In [1]: import numpy as np

In [2]: import numpy.linalg as la

In [3]: np.set_printoptions(precision=3, suppress=True, linewidth=120)

In [4]: rnd = lambda a: np.round(a, 3) + 0

In [5]: K = np.loadtxt("run2.csv", delimiter=",")

In [6]: print(K)
[[ 0.  2.  3. -2.]
 [-1.  2. -3.  3.]
 [-5.  0.  3.  3.]
 [ 0.  2.  3. -2.]
 [ 2.  2. -2.  5.]
 [-2.  1.  4. -3.]
 [-2. -5. -1. -1.]]

In [7]: x = np.array([3, 1, 1, -2])

In [8]: rhs = K @ x

In [9]: coef, lr = np.zeros(4), 1 / la.norm(K, 2) ** 2

In [10]: for i in range(200):
    ...:     coef -= lr * K.T @ (K @ coef - rhs)
    ...:     if i % 50 == 0: print(i, round(la.norm(K @ coef - rhs), 3))
    ...: 
0 12.831
50 0.118
100 0.007
150 0.0

In [11]: print(rnd(coef))
[ 3.  1.  1. -2.]

In [12]: A = np.array([[-2.4, -1.1, -0.7],
    ...:     [1.3, 0.2, 1.4],
    ...:     [-2.1, 0.2, 0.5],
    ...:     [2.0, -0.5, 0.2],
    ...:     [0.6, 0.9, 0.8],
    ...:     [-0.4, -0.3, -1.9],
    ...:     [0.2, 1.2, -0.5],
    ...:     [-1.1, 0.2, -0.7],
    ...:     [0.8, 1.1, -0.5],
    ...:     [0.5, 0.8, -1.2],
    ...:     [1.1, -0.9, -0.2],
    ...:     [-1.6, 0.5, -2.7],
    ...:     [-1.3, 0.0, 1.0],
    ...:     [-0.1, -0.5, 0.6],
    ...:     [-1.7, 1.4, 0.3],
    ...:     [0.5, -0.2, 0.3],
    ...:     [0.4, 2.1, -0.8],
    ...:     [0.2, -0.6, -1.4],
    ...:     [0.0, -1.1, -0.9]])

In [13]: rng = np.random.default_rng(157754)

In [14]: A[:, 2] = -1 * A[:, 0] + 0.3 * rng.normal(size=19)

In [15]: print(rnd(A))
[[-2.4   -1.1    2.298]
 [ 1.3    0.2   -1.102]
 [-2.1    0.2    1.966]
 [ 2.    -0.5   -1.714]
 [ 0.6    0.9   -0.898]
 [-0.4   -0.3    0.762]
 [ 0.2    1.2   -0.384]
 [-1.1    0.2    0.63 ]
 [ 0.8    1.1   -0.549]
 [ 0.5    0.8   -0.948]
 [ 1.1   -0.9   -1.217]
 [-1.6    0.5    1.242]
 [-1.3    0.     1.297]
 [-0.1   -0.5    0.266]
 [-1.7    1.4    1.396]
 [ 0.5   -0.2   -0.379]
 [ 0.4    2.1   -0.463]
 [ 0.2   -0.6   -0.175]
 [ 0.    -1.1    0.112]]

In [16]: cen = A - A.mean(axis=0)

In [17]: vecs = la.svd(cen)[2][:2]

In [18]: A2 = cen - cen @ vecs.T @ vecs

In [19]: print(rnd(np.diag(vecs.T @ vecs)))
[0.541 0.994 0.465]

In [20]: print(rnd(la.norm(A2) / la.norm(cen)))
0.08

In [21]: print(rnd((cen @ vecs.T).std(axis=0)))
[1.618 0.872]

In [22]: print(rnd(np.cov(cen @ vecs.T, rowvar=False)))
[[2.762 0.   ]
 [0.    0.803]]

In [23]: x = np.array([-2, 5, -2])

In [24]: rhs = A @ x

In [25]: la.solve(A, rhs)
LinAlgError: Last 2 dimensions of the array must be square


In [26]: print(rnd(la.pinv(A) @ A))
[[1. 0. 0.]
 [0. 1. 0.]
 [0. 0. 1.]]

In [27]: print(rnd(la.solve(A.T @ A, A.T @ rhs)))
[-2.  5. -2.]

In [28]: rhs = rhs + 0.1 * rng.normal(size=19)

In [29]: print(rnd(rhs))
[-5.296  0.649  1.357 -2.918  4.949 -2.273  6.399  1.884  4.985  4.879 -4.275  3.259  0.179 -2.659  7.698 -1.236 10.634
 -2.875 -5.865]

In [30]: coef, *_ = la.lstsq(A, rhs)

In [31]: print([round(float(la.norm(la.solve(A.T @ A + lam * np.eye(3), A.T @ rhs))), 2) for lam in (0, 1, 10, 100)])
[5.68, 4.94, 3.14, 0.69]

In [32]: print(rnd(A.T @ (rhs - A @ coef)))
[0. 0. 0.]

In [33]: print(coef.round())
[-2.  5. -2.]

In [34]: print(rnd(coef))
[-1.906  5.01  -1.886]

In [35]: cen = A - A.mean(axis=0)

In [36]: U, sig, VT = la.svd(cen, full_matrices=False)

In [37]: print(np.abs(U[:, 0]).argmax())
0

In [38]: print(rnd(cen.mean(axis=0)))
[0. 0. 0.]

In [39]: print(np.abs(VT[0]).argmax())
0

In [40]: print(rnd(sig ** 2 / (sig ** 2).sum()))
[0.77  0.224 0.006]

In [41]: print(np.searchsorted(np.cumsum(sig ** 2) / (sig ** 2).sum(), 0.9) + 1)
2

In [42]: print(rnd(VT[0] * np.sign(VT[0, np.abs(VT[0]).argmax()])))
[ 0.73   0.049 -0.681]

In [43]: r0 = np.array([1, 2, 1])

In [44]: print(rnd(np.polyval(r0, A[15])))
[2.25  0.64  0.386]

In [45]: print(rnd(np.correlate(A[15], A[7], "full")))
[ 0.315 -0.026 -0.829  0.144  0.417]

In [46]: print(rnd(np.cross(A[15, :3], A[7, :3])))
[-0.05   0.101 -0.12 ]

In [47]: Z = A[[7, 10]].astype(float)

In [48]: for _ in range(4):
    ...:     labels = la.norm(A[:, None] - Z, axis=-1).argmin(axis=1)
    ...:     Z = np.array([A[labels == j].mean(axis=0) for j in range(2)])
    ...: 

In [49]: print(labels)
[0 1 0 1 1 0 1 0 1 1 1 0 0 1 0 1 1 1 1]

In [50]: print(rnd(Z[1] - Z[0]))
[ 2.139  0.08  -1.991]

In [51]: print(np.abs(Z[1] - Z[0]).argmax())
0

In [52]: print(rnd(Z))
[[-1.514  0.129  1.37 ]
 [ 0.625  0.208 -0.621]]

In [53]: print(np.bincount(labels))
[ 7 12]
